In [1]: import numpy as np

In [2]: import numpy.linalg as la

In [3]: np.set_printoptions(precision=2, suppress=True, linewidth=200, sign=" ")

In [4]: M2 = np.array([[2, 1], [1, 3]])

In [5]: A = np.tile(M2, (2, 2))

In [6]: print(A)
[[ 2  1  2  1]
 [ 1  3  1  3]
 [ 2  1  2  1]
 [ 1  3  1  3]]

In [7]: print(np.allclose(A, A.T))
True

In [8]: print((A + A.T) / 2)
[[ 2.  1.  2.  1.]
 [ 1.  3.  1.  3.]
 [ 2.  1.  2.  1.]
 [ 1.  3.  1.  3.]]

In [9]: print(np.allclose(A @ A.T, A.T @ A))
True

In [10]: print(round(np.abs(la.eigvals(A)).max(), 2))
7.24

In [11]: print((A - A.T) / 2)
[[ 0.  0.  0.  0.]
 [ 0.  0.  0.  0.]
 [ 0.  0.  0.  0.]
 [ 0.  0.  0.  0.]]

In [12]: arr = np.loadtxt("case5.csv", delimiter=",")

In [13]: print(arr)
[[-0.4   4.13 13.94  8.65  1.23  9.24 16.85 11.63 15.01  4.19 10.24]
 [ 0.53  3.45 15.01 11.27 -0.55  9.07 15.73 11.12 15.45  4.83 10.61]
 [-0.7   5.16 15.32  9.37  0.94  7.33 15.2   7.2  16.47  6.02  9.16]
 [-0.73  5.18 14.74 10.09 -0.36 10.97 16.2  11.33 14.37  5.44 10.37]
 [-1.15  6.53 14.74  7.52 -1.33  9.69 17.08 10.52 15.28  4.85  8.09]
 [ 1.16  5.65 17.27 10.97  0.06  9.38 16.4  10.05 15.31  5.13  9.79]
 [-0.56  3.48 15.34  9.86  0.77  9.93 16.8   8.48 13.94  4.32  8.27]
 [-0.24  5.56 14.09  9.22  0.84  9.63 14.38  9.32 15.87  4.31 10.64]
 [-0.12  5.73 13.45 10.75 -1.44  9.57 14.66  9.73 15.86  3.72  8.9 ]
 [ 1.32  5.46 12.23  9.31 -1.36  9.35 14.4  12.1  14.34  3.58 10.21]
 [ 0.75  5.35 15.5   9.95 -0.4   9.05 13.65  8.3  14.31  5.51 10.97]
 [-0.89  3.24 15.39 12.11  2.18  8.45 15.26  9.37 14.59  6.35  8.14]
 [ 1.46  3.57 15.49  9.93  1.35 10.68 12.81 10.36 14.61  4.   10.4 ]
 [-1.37  3.83 15.43 10.03  0.28  8.56 16.37 10.37 15.08  4.61  9.61]
 [ 0.26  5.86 14.51 10.14  0.11 11.34 14.87 10.1  15.28  4.84  9.92]
 [ 0.35  5.74 15.5   9.98 -0.71  9.71 16.08  9.3  15.47  5.71  7.36]
 [ 2.25  3.44 14.35 11.38  1.1  11.21 14.94 11.76 14.94  5.8  10.38]
 [-1.41  6.71 14.09 10.09  0.14  8.99 13.69 10.3  15.2   6.54 10.75]
 [-0.79  4.86 15.71  9.12  0.32 10.11 15.58 10.14 15.53  6.85 11.28]
 [ 1.02  5.25 15.47  9.23 -2.89 12.41 15.56 11.54 14.56  4.78  8.46]
 [-0.73  3.82 15.    9.01  0.59  8.8  16.    9.87 15.51  6.62 10.63]
 [ 1.06  6.16 15.04 10.69  1.25  7.34 15.3   8.79 14.59  5.5  10.1 ]
 [ 1.04  5.53 15.8   9.47  0.32  9.23 15.38 10.11 13.56  5.45 10.59]
 [-1.6   3.78 14.59  9.29 -0.96  9.82 14.72  9.49 15.17  5.39 11.  ]
 [ 1.5   6.02 14.95  9.88 -1.04 10.81 17.53 10.8  15.21  4.38  9.47]
 [ 0.29  4.97 14.08  9.27  0.25 10.82 16.34  8.7  14.39  4.91 11.27]
 [-0.38  5.27 16.06  8.53 -1.58  9.95 16.25 10.76 15.97  5.43 10.39]
 [-2.34  6.23 15.5   8.57  1.03 10.8  15.31  9.56 12.85  4.46  9.46]
 [ 0.05  5.22 16.02 10.04 -0.28 11.46 13.87  8.95 16.38  6.48 10.69]
 [-0.38  4.72 14.86 11.31  0.7   7.72 14.65 10.28 14.63  4.49  9.67]]

In [14]: P = arr @ la.solve(arr.T @ arr, arr.T)

In [15]: print(np.round(la.eigvalsh(P), 2) + 0)
[ 0.  0.  0.  0.  0.  0.  0.  0.  0.  0.  0.  0.  0.  0.  0.  0.  0.  0.  0.  1.  1.  1.  1.  1.  1.  1.  1.  1.  1.  1.]

In [16]: print(np.round(np.trace(P), 2))
11.0
